% python3 -q
>>> import numpy as np
>>> import numpy.linalg as la
>>> np.set_printoptions(precision=1, suppress=True, linewidth=100)
>>> def rd(a):
...     return np.round(a, 1) + 0
... 
>>> out = np.array([[-1, 3, -3, 4],
...     [3, 3, -1, 1],
...     [2, 1, -5, 0],
...     [-3, -5, -4, -3],
...     [-5, 5, 4, 4],
...     [-2, 2, -3, 0],
...     [4, -2, -4, -3],
...     [-4, 4, -4, 0],
...     [-5, 1, 0, 1],
...     [-2, 0, 0, 0]])
>>> feats = np.block([[np.zeros((10, 10)), out], [out.T, np.zeros((4, 4))]])
>>> feats
array([[ 0.,  0.,  0.,  0.,  0.,  0.,  0.,  0.,  0.,  0., -1.,  3., -3.,  4.],
       [ 0.,  0.,  0.,  0.,  0.,  0.,  0.,  0.,  0.,  0.,  3.,  3., -1.,  1.],
       [ 0.,  0.,  0.,  0.,  0.,  0.,  0.,  0.,  0.,  0.,  2.,  1., -5.,  0.],
       [ 0.,  0.,  0.,  0.,  0.,  0.,  0.,  0.,  0.,  0., -3., -5., -4., -3.],
       [ 0.,  0.,  0.,  0.,  0.,  0.,  0.,  0.,  0.,  0., -5.,  5.,  4.,  4.],
       [ 0.,  0.,  0.,  0.,  0.,  0.,  0.,  0.,  0.,  0., -2.,  2., -3.,  0.],
       [ 0.,  0.,  0.,  0.,  0.,  0.,  0.,  0.,  0.,  0.,  4., -2., -4., -3.],
       [ 0.,  0.,  0.,  0.,  0.,  0.,  0.,  0.,  0.,  0., -4.,  4., -4.,  0.],
       [ 0.,  0.,  0.,  0.,  0.,  0.,  0.,  0.,  0.,  0., -5.,  1.,  0.,  1.],
       [ 0.,  0.,  0.,  0.,  0.,  0.,  0.,  0.,  0.,  0., -2.,  0.,  0.,  0.],
       [-1.,  3.,  2., -3., -5., -2.,  4., -4., -5., -2.,  0.,  0.,  0.,  0.],
       [ 3.,  3.,  1., -5.,  5.,  2., -2.,  4.,  1.,  0.,  0.,  0.,  0.,  0.],
       [-3., -1., -5., -4.,  4., -3., -4., -4.,  0.,  0.,  0.,  0.,  0.,  0.],
       [ 4.,  1.,  0., -3.,  4.,  0., -3.,  0.,  1.,  0.,  0.,  0.,  0.,  0.]])
>>> w, V = la.eigh(feats)
>>> vec = np.array([1, 3, 4, 3, 1, 4, 4, 4, 1, 2, 3, 5, 5, 2])
>>> rd(la.eigvalsh(feats[1:, 1:]))
array([-13.1,  -9.6,  -8.1,  -1.5,   0. ,   0. ,   0. ,   0. ,   0. ,   1.5,   8.1,   9.6,  13.1])
>>> rng = np.random.default_rng(56090)
>>> z = rng.permutation(14)
>>> print(z)
[ 2  4  0  3  7  1 12  5 10  6  9 13 11  8]
>>> out = feats[z][:, z]
>>> np.allclose(out, feats)
False
>>> np.trace(out)
np.float64(0.0)
>>> print(np.abs(np.diag(la.qr(feats)[1])) > 1e-9)
[ True  True  True  True False False False False False False  True  True  True  True]
>>> np.unique(feats.round(6), axis=0).shape
(14, 14)
>>> print(np.allclose(feats[:-1].T @ la.lstsq(feats[:-1].T, feats[-1])[0], feats[-1]))
False
>>> w, V = la.eigh(feats)
>>> rd(w.sum()), np.trace(feats)
(np.float64(0.0), np.float64(0.0))
>>> rd(la.svd(feats, compute_uv=False))
array([13.4, 13.4, 10.1, 10.1,  8.7,  8.7,  3. ,  3. ,  0. ,  0. ,  0. ,  0. ,  0. ,  0. ])
>>> rd(w)
array([-13.4, -10.1,  -8.7,  -3. ,   0. ,   0. ,   0. ,   0. ,   0. ,   0. ,   3. ,   8.7,  10.1,
        13.4])
>>> np.abs(V[:, -1]).round(6).argmax()
np.int64(4)
>>> (w > 1e-8).sum(), (w < -1e-8).sum()
(np.int64(4), np.int64(4))
>>> theta = np.deg2rad(45)
>>> X = np.eye(8)
>>> X[np.ix_([7, 4], [7, 4])] = [[np.cos(theta), -np.sin(theta)], [np.sin(theta), np.cos(theta)]]
>>> print(rd(X))
[[ 1.   0.   0.   0.   0.   0.   0.   0. ]
 [ 0.   1.   0.   0.   0.   0.   0.   0. ]
 [ 0.   0.   1.   0.   0.   0.   0.   0. ]
 [ 0.   0.   0.   1.   0.   0.   0.   0. ]
 [ 0.   0.   0.   0.   0.7  0.   0.   0.7]
 [ 0.   0.   0.   0.   0.   1.   0.   0. ]
 [ 0.   0.   0.   0.   0.   0.   1.   0. ]
 [ 0.   0.   0.   0.  -0.7  0.   0.   0.7]]
>>> w1 = np.array([[7, 3, 2, 2, 3],
...     [2, 7, 9, 6, 3],
...     [2, 6, 8, 3, 4],
...     [9, 8, 8, 2, 0],
...     [5, 0, 3, 4, 8],
...     [6, 1, 8, 8, 3],
...     [8, 2, 4, 8, 7],
...     [9, 9, 9, 6, 6]])
>>> c = np.array([2, 0, 2, 2, 1])
>>> hid = np.maximum(X @ w1 + c, 0)
>>> (hid > 0).astype(int)
array([[1, 1, 1, 1, 1],
       [1, 1, 1, 1, 1],
       [1, 1, 1, 1, 1],
       [1, 1, 1, 1, 1],
       [1, 1, 1, 1, 1],
       [1, 1, 1, 1, 1],
       [1, 1, 1, 1, 1],
       [1, 1, 1, 1, 0]])
>>> la.matrix_rank(hid)
np.int64(5)
>>> cent = np.array([[6, 2], [-8, 0], [4, -9], [-2, -3], [-1, 7]])
>>> (hid @ cent).round(6).argmax(axis=1)
array([0, 0, 0, 0, 0, 0, 0, 0])
>>> vec = np.array([0, 3, -9, -2, -4, 2, 7, 2])
>>> [p for p in range(1, 25) if np.allclose(la.matrix_power(X, p), np.eye(8))]
[8, 16, 24]
>>> print(rd(X.T @ (X @ vec)))
[ 0.  3. -9. -2. -4.  2.  7.  2.]
>>> rd(np.sort(np.abs(np.degrees(np.angle(la.eigvals(X))))))
array([ 0.,  0.,  0.,  0.,  0.,  0., 45., 45.])
